% python3 -q
>>> import numpy as np
>>> np.set_printoptions(precision=2, suppress=True, linewidth=100)
>>> rnd = lambda a: np.round(a, 2) + 0
>>> rng = np.random.default_rng(60722)
>>> lab = rng.integers(0, 3, 6)
>>> arr = np.array([[9, 4, 2, 0, 6, 4],
...     [8, 9, 4, 9, 8, 6],
...     [9, 1, 5, 8, 7, 7],
...     [5, 1, 8, 3, 7, 4],
...     [6, 0, 0, 9, 3, 0],
...     [3, 6, 5, 2, 0, 4]]) * (lab[:, None] == lab)
>>> arr
array([[9, 0, 2, 0, 6, 0],
       [0, 9, 0, 0, 0, 0],
       [9, 0, 5, 0, 7, 0],
       [0, 0, 0, 3, 0, 4],
       [6, 0, 0, 0, 3, 0],
       [0, 0, 0, 2, 0, 4]])
>>> # 3 groups of indices that never mix
>>> np.trace(arr)
np.int64(33)
>>> rnd(np.abs(np.linalg.eigvals(arr)).max())
np.float64(14.68)
>>> rnd(np.sort(np.abs(np.linalg.eigvals(arr))))
array([ 0.38,  0.63,  2.7 ,  6.37,  9.  , 14.68])
>>> O, V = np.linalg.qr(arr[:, :1])[0], np.linalg.qr(arr[:, 1:])[0]
>>> sig = np.linalg.svd(O.T @ V, compute_uv=False)
>>> rnd(np.linalg.norm(O @ O.T - V @ V.T, 2))
np.float64(1.0)
>>> rnd(np.degrees(np.arccos(sig.clip(0, 1))))
array([2.69])
>>> (sig > 0.9).sum()
np.int64(1)
>>> lab = rng.permutation(6)
>>> lab
array([0, 2, 5, 1, 4, 3])
>>> Y = arr[lab][:, lab]
>>> rnd(np.sort(np.abs(np.linalg.eigvals(Y))))
array([ 0.38,  0.63,  2.7 ,  6.37,  9.  , 14.68])
>>> np.trace(Y)
np.int64(33)
>>> rnd(np.linalg.det(Y)), rnd(np.linalg.det(arr[lab]))
(np.float64(-540.0), np.float64(540.0))
>>> x0 = np.array([3, 0, 0, 2, 0, 3])
>>> target = arr @ x0
>>> beta, lr = np.zeros(6), 1 / np.linalg.norm(arr, 2) ** 2
>>> for i in range(300):
...     beta -= lr * arr.T @ (arr @ beta - target)
...     if i % 50 == 0: print(i, round(np.linalg.norm(arr @ beta - target), 2))
... 
0 20.95
50 0.98
100 0.44
150 0.38
200 0.37
250 0.36
>>> rnd(np.linalg.cond(arr))
np.float64(60.66)
>>> J = np.array([[3.0, 0.0, 0.0], [0.0, 1.0, -1.0], [0.0, 2.0, -2.0]])
>>> U, sig, vt = np.linalg.svd(J)
>>> V = vt[:(sig > 1e-8).sum()]
>>> x0 = J[0] + 5 * J[1] + rng.integers(2) * np.eye(3)[0]
>>> x0
array([ 4.,  5., -5.])
>>> rnd(V.T @ V)
array([[ 1. ,  0. ,  0. ],
       [ 0. ,  0.5, -0.5],
       [ 0. , -0.5,  0.5]])
>>> np.allclose(V.T @ V @ x0, x0)
True
>>> np.abs(np.diag(np.linalg.qr(J)[1])) > 1e-9
array([ True,  True, False])
>>> np.allclose(J[:-1].T @ np.linalg.lstsq(J[:-1].T, J[-1])[0], J[-1])
True
>>> feats = np.loadtxt("case2.csv", delimiter=",")
>>> feats
array([[  1.81,   3.68,  -1.49],
       [-11.38,   8.02,   0.  ],
       [ -1.8 ,   1.43,   1.02],
       [ -1.07,  -4.82,   1.86],
       [ -0.06,   1.12,  -0.49],
       [-10.24,  -0.29,   2.99],
       [  6.58,  -3.45,   1.45],
       [ -2.03,  -0.37,  -2.91],
       [  0.3 ,  -5.91,   3.73],
       [ 13.32,   1.22,  -2.92],
       [ -0.6 ,  -3.2 ,   2.71],
       [  3.78,  -2.05,  -1.63],
       [  1.  ,  -1.75,  -2.01],
       [  2.01,   0.26,  -3.92],
       [  2.15,   2.54,  -0.53],
       [ -0.04,   2.27,  -2.36],
       [ -0.55,  -0.75,  -0.57],
       [ -5.59,  -1.94,  -2.97],
       [  1.15,   3.38,  -1.99],
       [ -7.28,   3.47,   1.39],
       [  0.24,   0.97,  -3.41],
       [  3.79,   6.27,  -0.06]])
>>> O, V = np.linalg.qr(feats[:, :1])[0], np.linalg.qr(feats[:, 1:])[0]
>>> sig = np.linalg.svd(O.T @ V, compute_uv=False)
>>> (sig > 0.9).sum()
np.int64(0)
>>> rnd(np.linalg.norm(O @ O.T - V @ V.T, 2))
np.float64(1.0)
>>> rnd(sig)
array([0.42])
>>> rnd(np.degrees(np.arccos(sig.clip(0, 1))))
array([65.19])
>>> Y = np.c_[feats[:, :2] @ np.array([[2, 1], [1, 0]]), np.array([2, 3, 1, 3, 2, 3, 2, 1, 2, 2, 2, 2, 3, 1, 1, 2, 1, 0, 2, 0, 0, 0])]
>>> rnd(Y)
array([[  7.3 ,   1.81,   2.  ],
       [-14.74, -11.38,   3.  ],
       [ -2.17,  -1.8 ,   1.  ],
       [ -6.96,  -1.07,   3.  ],
       [  1.  ,  -0.06,   2.  ],
       [-20.77, -10.24,   3.  ],
       [  9.71,   6.58,   2.  ],
       [ -4.43,  -2.03,   1.  ],
       [ -5.31,   0.3 ,   2.  ],
       [ 27.86,  13.32,   2.  ],
       [ -4.4 ,  -0.6 ,   2.  ],
       [  5.51,   3.78,   2.  ],
       [  0.25,   1.  ,   3.  ],
       [  4.28,   2.01,   1.  ],
       [  6.84,   2.15,   1.  ],
       [  2.19,  -0.04,   2.  ],
       [ -1.85,  -0.55,   1.  ],
       [-13.12,  -5.59,   0.  ],
       [  5.68,   1.15,   2.  ],
       [-11.09,  -7.28,   0.  ],
       [  1.45,   0.24,   0.  ],
       [ 13.85,   3.79,   0.  ]])
>>> rnd(np.linalg.lstsq(feats, Y[:, 0])[0])
array([2., 1., 0.])
>>> cen = feats - feats.mean(axis=0)
>>> V = np.linalg.svd(cen)[2][:2]
>>> Y = cen - cen @ V.T @ V
>>> rnd(np.diag(V.T @ V))
array([0.97, 0.89, 0.14])
>>> rnd(np.cov(cen @ V.T, rowvar=False))
array([[29.24,  0.  ],
       [ 0.  , 12.11]])
>>> dist = np.linalg.norm(feats[:, None] - feats[None], axis=-1)
>>> dist.mean(axis=1).argmax()
np.int64(9)
>>> np.linalg.matrix_rank(dist ** 2)
np.int64(5)
>>> np.flatnonzero(dist[15] < dist.mean() / 2)
array([ 0,  2,  4,  7, 13, 14, 15, 16, 18, 20])
>>> (dist + 1e9 * np.eye(22)).round(6).argmin(axis=1)
array([18, 19,  4, 10, 16, 19, 11, 20,  3,  6,  3, 12, 16, 20,  0, 18,  4,  7,  0,  5, 15,  0])
>>> E = np.array([[0, 0, 0, 0, 0, 0],
...     [0, 0, 2, 0, 0, 0],
...     [0, -1, 0, 0, 0, 0],
...     [1, 0, 0, 0, 0, 0],
...     [0, 0, 1, 0, 0, 0]])
>>> E
array([[ 0,  0,  0,  0,  0,  0],
       [ 0,  0,  2,  0,  0,  0],
       [ 0, -1,  0,  0,  0,  0],
       [ 1,  0,  0,  0,  0,  0],
       [ 0,  0,  1,  0,  0,  0]])
>>> # rows and columns are dependent
>>> np.unique(E.round(6), axis=0).shape
(5, 6)
>>> np.linalg.lstsq(E[:-1].T, E[-1])[2]
np.int32(3)
>>> rnd(E @ np.linalg.pinv(E) @ E)
array([[ 0.,  0.,  0.,  0.,  0.,  0.],
       [ 0.,  0.,  2.,  0.,  0.,  0.],
       [ 0., -1.,  0.,  0.,  0.,  0.],
       [ 1.,  0.,  0.,  0.,  0.,  0.],
       [ 0.,  0.,  1.,  0.,  0.,  0.]])
>>> Y = np.array([[1, 2], [0, 2], [1, 1], [2, 1]])
>>> Z = np.array([[5, -4, 5], [-5, 0, 2]])
>>> K = Y @ Z + 0.1 * rng.normal(size=(4, 3))
>>> rnd(K)
array([[-5.06, -4.01,  8.83],
       [-9.95,  0.07,  4.02],
       [ 0.03, -3.74,  6.93],
       [ 4.84, -7.95, 11.89]])
>>> hat = np.triu(np.array([[2, 1, -3], [-2, 2, -2], [-1, 3, -3]]), 1) + np.eye(3)
>>> Y = hat @ J @ np.linalg.inv(hat)
>>> np.trace(Y), np.trace(J)
(np.float64(2.0), np.float64(2.0))
>>> np.poly(Y)
array([ 1., -2., -3.,  0.])
>>> rnd(np.linalg.det(Y))
np.float64(0.0)
>>> X = np.loadtxt("data.csv", delimiter=",")
>>> X
array([[ 0.5, -1.5,  0.1,  0.5,  0.2],
       [-0.8,  1.7, -1.4, -0.6, -1. ],
       [ 0.5, -1.2,  0.5, -1.2,  1.7],
       [-0.3,  1.2, -1.4,  1.2,  0.9],
       [-0.2,  0.7, -1.3,  0.2,  1. ],
       [ 0.8,  0.1,  0.5,  0.4, -0.3],
       [ 0.2,  1.5, -1.3, -1.3,  0.6],
       [ 0.8,  0. ,  0.6, -1.4, -1.3],
       [-6.9, -0.3,  1.2,  1.8,  4.8],
       [-0.4,  0.9, -0.8, -0.8,  0. ],
       [-1.2, -0.6, -0.3,  2.5,  1.3],
       [ 0.1, -1. , -0.4, -1.4,  0.4],
       [-0.9, -0.5,  2.2, -0.4,  0.3],
       [-0.3, -0.4,  0. ,  0.9, -1.1],
       [-0.1,  0.1, -0.5,  1.6,  0.4],
       [-0.6, -0.5, -0.9,  0.5,  0.9],
       [-1.4,  0. ,  0.6,  0.6,  0.9],
       [ 1.4, -0.7, -2.1,  1.6,  0. ],
       [ 0.2,  0.7, -0.2,  1.6, -1.4],
       [ 0.9,  0.2,  1.8,  0.4, -0.8],
       [-1.2, -0.1,  0.2,  1.1, -1. ],
       [ 1.7,  0. ,  0.1,  1. ,  0.5],
       [ 2.2,  1.3, -0.9,  1.8,  0.7],
       [-0.5, -1. , -0.5,  2.1,  0.8],
       [ 0. ,  0.4,  2.2, -0.7, -0.1],
       [ 0.6, -0.9,  0.8,  0. , -0.8],
       [ 1. ,  0.4,  0.6, -1.7,  2. ],
       [ 0.4,  0.4, -0.9, -0.3, -1. ],
       [ 0.1,  0.3,  1.4,  0.2, -0.4],
       [ 0.3,  0.9,  1.2, -0.6,  0.8],
       [ 0.8,  1.9,  1.2,  0.5, -1.2]])
>>> x0 = np.array([1, -2, 2, 2, 2])
>>> target = X @ x0
>>> rnd(np.linalg.lstsq(X, target)[0])
array([ 1., -2.,  2.,  2.,  2.])
>>> rnd(np.linalg.solve(X.T @ X, X.T @ target))
array([ 1., -2.,  2.,  2.,  2.])
>>> target = target + 0.3 * rng.normal(size=31)
>>> rnd(target)
array([  5.13, -10.09,   5.35,  -1.17,  -1.79,   1.49,  -6.89,  -3.36,   9.  ,  -5.23,   7.36,
        -0.55,   4.8 ,   0.14,   3.3 ,   1.48,   2.84,   2.06,  -0.86,   3.34,  -1.02,   5.09,
         2.85,   6.13,   1.63,   2.75,   1.96,  -4.64,   1.76,   1.04,  -1.91])
>>> beta, *_ = np.linalg.lstsq(X, target)
>>> rnd(X.T @ (target - X @ beta))
array([0., 0., 0., 0., 0.])
>>> W0 = np.load("layer18.npy")
>>> W0
array([[ 1,  1, -1, -1, -1, -1,  1,  1],
       [ 1,  1,  1,  1, -1, -1, -1, -1],
       [ 1, -1, -1,  1, -1,  1,  1, -1],
       [ 1,  1,  1,  1,  1,  1,  1,  1],
       [ 1, -1, -1,  1,  1, -1, -1,  1]])
>>> arr @ arr
array([[135,   0,  28,   0,  86,   0],
       [  0,  81,   0,   0,   0,   0],
       [168,   0,  43,   0, 110,   0],
       [  0,   0,   0,  17,   0,  28],
       [ 72,   0,  12,   0,  45,   0],
       [  0,   0,   0,  14,   0,  24]])
>>> (arr != 0).astype(int)
array([[1, 0, 1, 0, 1, 0],
       [0, 1, 0, 0, 0, 0],
       [1, 0, 1, 0, 1, 0],
       [0, 0, 0, 1, 0, 1],
       [1, 0, 0, 0, 1, 0],
       [0, 0, 0, 1, 0, 1]])
>>> np.flatnonzero(np.linalg.matrix_power((arr != 0) + (arr.T != 0) + np.eye(6), 6)[0])
array([0, 2, 4])
